$ python -q
>>> import numpy as np
>>> import numpy.linalg as la
>>> np.set_printoptions(precision=2, suppress=True, linewidth=160)
>>> def rd(a):
...     return np.round(a, 2) + 0
... 
>>> sig = 20 * 0.7 ** np.arange(3)
>>> q, _ = la.qr(np.array([[-0.7, 0.0, 0.1], [1.6, -1.2, 0.1], [-0.8, -0.7, -0.3]]))
>>> rng = np.random.default_rng(65)
>>> J = rng.normal(size=(23, 3)) * sig @ q
>>> rd(J)
array([[  5.32,  -6.71,  24.02],
       [  7.08,  17.48,  27.6 ],
       [  6.48,   8.66,  -6.6 ],
       [ -1.51, -21.09,  -0.28],
       [ 15.05,  -5.76,  -2.77],
       [ 21.63,  13.03,  17.24],
       [ -2.64, -14.18,  -8.18],
       [  9.33,   4.79,  15.04],
       [ 13.65, -15.01, -23.72],
       [  1.56,  12.99,  28.47],
       [ 26.25, -28.68,  28.78],
       [ 12.54,  -7.42,   7.89],
       [ 11.45, -15.92, -27.07],
       [-22.66,   1.53, -24.06],
       [-19.68,   4.48, -38.45],
       [ -2.35,   5.6 ,  15.86],
       [  5.15,  -3.11,  -2.6 ],
       [ -0.89,   0.56,  -0.32],
       [  0.07, -30.79,  19.1 ],
       [ 13.73,  -0.73,   0.65],
       [-23.15,  13.57,  29.36],
       [-17.71,   6.02,   6.79],
       [-14.07,   2.6 , -37.17]])
>>> Ac = J - J.mean(axis=0)
>>> left, sig, Vt = la.svd(Ac, full_matrices=False)
>>> np.abs(left[:, 0]).argmax()
np.int64(14)
>>> np.abs(Vt[0]).argmax()
np.int64(2)
>>> rd(np.abs(Vt[-1]))
array([0.71, 0.66, 0.25])
>>> la.matrix_rank(Ac)
np.int64(3)
>>> rd(sig ** 2 / (sig ** 2).sum())
array([0.58, 0.29, 0.13])
>>> np.searchsorted(np.cumsum(sig ** 2) / (sig ** 2).sum(), 0.9) + 1
np.int64(3)
>>> P = J @ la.solve(J.T @ J, J.T)
>>> np.trace(P)
np.float64(3.0)
>>> rd(la.eigvalsh(P))
array([0., 0., 0., 0., 0., 0., 0., 0., 0., 0., 0., 0., 0., 0., 0., 0., 0., 0., 0., 0., 1., 1., 1.])
>>> la.matrix_rank(np.eye(23) - P)
np.int64(20)
>>> np.allclose(P @ P, P)
True
>>> basis = J[[20, 18]].astype(float)
>>> for _ in range(7):
...     idx = la.norm(J[:, None] - basis, axis=-1).argmin(axis=1)
...     basis = np.array([J[idx == j].mean(axis=0) for j in range(2)])
... 
>>> idx
array([0, 0, 1, 1, 1, 0, 1, 0, 1, 0, 0, 0, 1, 1, 1, 0, 1, 1, 0, 1, 0, 0, 1])
>>> rd(basis)
array([[  3.69,  -0.01,  20.01],
       [  0.34,  -4.83, -14.21]])
>>> np.bincount(idx)
array([11, 12])
>>> idx = rng.permutation(3)
>>> B = J[:, idx] * rng.choice([-1, 1], 3)
>>> rd(B)
array([[ -5.32,  -6.71, -24.02],
       [ -7.08,  17.48, -27.6 ],
       [ -6.48,   8.66,   6.6 ],
       [  1.51, -21.09,   0.28],
       [-15.05,  -5.76,   2.77],
       [-21.63,  13.03, -17.24],
       [  2.64, -14.18,   8.18],
       [ -9.33,   4.79, -15.04],
       [-13.65, -15.01,  23.72],
       [ -1.56,  12.99, -28.47],
       [-26.25, -28.68, -28.78],
       [-12.54,  -7.42,  -7.89],
       [-11.45, -15.92,  27.07],
       [ 22.66,   1.53,  24.06],
       [ 19.68,   4.48,  38.45],
       [  2.35,   5.6 , -15.86],
       [ -5.15,  -3.11,   2.6 ],
       [  0.89,   0.56,   0.32],
       [ -0.07, -30.79, -19.1 ],
       [-13.73,  -0.73,  -0.65],
       [ 23.15,  13.57, -29.36],
       [ 17.71,   6.02,  -6.79],
       [ 14.07,   2.6 ,  37.17]])
>>> left, _, Vt = la.svd(J.T @ B)
>>> idx
array([0, 1, 2])
>>> rd(la.lstsq(J, B)[0])
array([[-1.,  0.,  0.],
       [ 0.,  1.,  0.],
       [ 0.,  0., -1.]])
>>> X = np.array([[-1, -1, -1, -1],
...     [-1, -2, -2, -2],
...     [-1, -2, -3, -3],
...     [-1, -2, -3, -4]])
>>> w, vecs = la.eigh(X)
>>> rd(la.eigvalsh(X @ X))
array([ 0.08,  0.18,  1.  , 68.74])
>>> (w > 1e-8).sum(), (w < -1e-8).sum()
(np.int64(0), np.int64(4))
>>> rd(vecs.T @ X @ vecs)
array([[-8.29,  0.  ,  0.  ,  0.  ],
       [ 0.  , -1.  ,  0.  ,  0.  ],
       [ 0.  ,  0.  , -0.43,  0.  ],
       [ 0.  ,  0.  ,  0.  , -0.28]])
>>> w, vecs = la.eigh(X)
>>> x = np.array([2, 4, -7, 9])
>>> rd(x @ X @ x / (x @ x)), rd(w[0]), rd(w[-1])
(np.float64(-1.23), np.float64(-8.29), np.float64(-0.28))
>>> rd(vecs * np.abs(w) @ vecs.T)
array([[1., 1., 1., 1.],
       [1., 2., 2., 2.],
       [1., 2., 3., 3.],
       [1., 2., 3., 4.]])
>>> np.abs(X).sum(axis=1).max(), rd(np.abs(w).max())
(np.int64(10), np.float64(8.29))
>>> idx = rng.permutation(4)
>>> idx
array([1, 0, 3, 2])
>>> B = X[idx][:, idx]
>>> np.trace(B)
np.int64(-10)
>>> rd(la.det(B)), rd(la.det(X[idx]))
(np.float64(1.0), np.float64(1.0))
>>> np.allclose(B, X)
False
>>> np.diag(B)
array([-2, -1, -4, -3])
>>> Ac = J - J.mean(axis=0)
>>> vecs = la.svd(Ac)[2][:2]
>>> B = Ac - Ac @ vecs.T @ vecs
>>> la.norm(B, axis=1).round(6).argmax()
np.int64(18)
>>> rd((Ac @ vecs.T).std(axis=0))
array([21.32, 14.99])
>>> rd(np.cov(Ac @ vecs.T, rowvar=False))
array([[475.04,   0.  ],
       [  0.  , 235.01]])
>>> rd(B.std(axis=0))
array([7.05, 6.64, 2.45])
